$ python -q
>>> import numpy as np
>>> import numpy.linalg as la
>>> np.set_printoptions(precision=1, suppress=True, linewidth=200)
>>> def tidy(a):
...     return np.round(a, 1) + 0
... 
>>> M = np.loadtxt("m.csv", delimiter=",")
>>> print(tidy(M))
[[ 0.2 -0.2  0.1  0.  -0.1  0.1  0.1  0.   0.   0.1  0.2 -0.1  0. ]
 [-0.2  0.3 -0.2  0.   0.2 -0.1 -0.1  0.   0.  -0.1 -0.2  0.2  0. ]
 [ 0.1 -0.2  0.1  0.  -0.1  0.   0.1  0.   0.   0.   0.1 -0.1  0. ]
 [ 0.   0.   0.   0.   0.   0.   0.   0.   0.   0.   0.   0.   0. ]
 [-0.1  0.2 -0.1  0.   0.1  0.  -0.1  0.   0.   0.  -0.1  0.1  0. ]
 [ 0.1 -0.1  0.   0.   0.   0.   0.   0.   0.   0.   0.1  0.   0. ]
 [ 0.1 -0.1  0.1  0.  -0.1  0.   0.1  0.   0.   0.   0.1 -0.1  0. ]
 [ 0.   0.   0.   0.   0.   0.   0.   0.   0.   0.   0.   0.   0. ]
 [ 0.   0.   0.   0.   0.   0.   0.   0.   0.   0.   0.   0.   0. ]
 [ 0.1 -0.1  0.   0.   0.   0.   0.   0.   0.   0.   0.1  0.   0. ]
 [ 0.2 -0.2  0.1  0.  -0.1  0.1  0.1  0.   0.   0.1  0.2 -0.1  0. ]
 [-0.1  0.2 -0.1  0.   0.1  0.  -0.1  0.   0.   0.  -0.1  0.1  0. ]
 [ 0.   0.   0.   0.   0.   0.   0.   0.   0.   0.   0.   0.   0. ]]
>>> x0 = np.array([-1, 8, -3, -2, 5, -4, -4, -1, -6, -9, -8, -8, -6])
>>> tidy(la.eigvalsh(2 * M - np.eye(13)))
array([-1., -1., -1., -1., -1., -1., -1., -1., -1., -1., -1., -1.,  1.])
>>> print(tidy(M @ M @ x0))
[-4.3  5.3 -3.4 -0.5  3.4 -1.4 -2.4  0.5 -0.5 -1.4 -4.3  3.4  0.5]
>>> tidy(np.trace(M))
np.float64(1.0)
>>> B = M / np.sqrt((M ** 2).mean(axis=1, keepdims=True))
>>> tidy(B[6])
array([ 1.5, -1.8,  1.2,  0.2, -1.2,  0.5,  0.8, -0.2,  0.2,  0.5,  1.5, -1.2, -0.2])
>>> print(la.matrix_rank(B) == la.matrix_rank(M))
True
>>> vals, vecs = la.eigh(M)
>>> (vals > 1e-8).sum(), (vals < -1e-8).sum()
(np.int64(1), np.int64(0))
>>> np.argsort(-la.norm(M, axis=0).round(6), kind="stable")[:3]
array([ 1,  0, 10])
>>> X = np.loadtxt("sample16.csv", delimiter=",")
>>> X
array([[0.3, 1. , 1. , 1. , 0. , 0. , 0. , 0. , 1. , 1. , 0. , 2. ],
       [0. , 2.3, 0. , 0. , 1. , 2. , 0. , 1. , 2. , 1. , 0. , 0. ],
       [2. , 1. , 0.3, 2. , 0. , 0. , 2. , 1. , 0. , 1. , 0. , 1. ],
       [1. , 1. , 1. , 0.3, 0. , 2. , 0. , 1. , 1. , 2. , 2. , 2. ],
       [2. , 2. , 2. , 0. , 2.3, 2. , 0. , 1. , 1. , 1. , 0. , 0. ],
       [0. , 0. , 2. , 2. , 1. , 2.3, 0. , 1. , 0. , 0. , 2. , 2. ],
       [0. , 2. , 1. , 2. , 2. , 2. , 2.3, 0. , 0. , 2. , 1. , 2. ],
       [2. , 2. , 2. , 0. , 2. , 0. , 1. , 1.3, 1. , 0. , 0. , 2. ],
       [0. , 1. , 2. , 2. , 1. , 0. , 0. , 2. , 1.3, 2. , 2. , 0. ],
       [0. , 2. , 1. , 2. , 2. , 0. , 0. , 2. , 0. , 2.3, 0. , 0. ],
       [2. , 2. , 2. , 1. , 0. , 1. , 0. , 0. , 2. , 0. , 0.3, 1. ],
       [0. , 1. , 1. , 1. , 0. , 0. , 0. , 0. , 1. , 1. , 0. , 2.3]])
>>> def softmax(z):
...     e = np.exp(z - z.max(axis=-1, keepdims=True))
...     return e / e.sum(axis=-1, keepdims=True)
... 
>>> tidy(softmax(X[3] + 4))
array([0.1, 0.1, 0.1, 0. , 0. , 0.2, 0. , 0.1, 0.1, 0.2, 0.2, 0.2])
>>> S = X @ X.T / np.sqrt(12)
>>> tidy(softmax(S))
array([[0.1, 0. , 0. , 0.1, 0. , 0.1, 0.2, 0.1, 0.1, 0.1, 0.1, 0.1],
       [0. , 0.3, 0. , 0.1, 0.2, 0. , 0.1, 0.1, 0.1, 0.1, 0.1, 0. ],
       [0. , 0. , 0.3, 0. , 0. , 0. , 0.2, 0.1, 0.1, 0.1, 0.1, 0. ],
       [0. , 0. , 0. , 0.4, 0.1, 0.1, 0.2, 0. , 0.1, 0. , 0. , 0. ],
       [0. , 0. , 0. , 0. , 0.6, 0. , 0.1, 0.1, 0. , 0. , 0.1, 0. ],
       [0. , 0. , 0. , 0.1, 0. , 0.6, 0.2, 0. , 0.1, 0. , 0. , 0. ],
       [0. , 0. , 0. , 0. , 0. , 0. , 0.9, 0. , 0. , 0. , 0. , 0. ],
       [0. , 0. , 0. , 0. , 0.1, 0. , 0.1, 0.6, 0. , 0. , 0.1, 0. ],
       [0. , 0. , 0. , 0. , 0. , 0. , 0.1, 0. , 0.6, 0.1, 0. , 0. ],
       [0. , 0. , 0. , 0. , 0.1, 0. , 0.1, 0. , 0.2, 0.5, 0. , 0. ],
       [0. , 0. , 0. , 0.1, 0.2, 0. , 0.1, 0.2, 0. , 0. , 0.4, 0. ],
       [0.1, 0. , 0. , 0.1, 0. , 0.1, 0.2, 0.1, 0.1, 0.1, 0.1, 0.1]])
>>> softmax(S).round(6).argmax(axis=1)
array([ 6,  1,  2,  3,  4,  5,  6,  7,  8,  9, 10,  6])
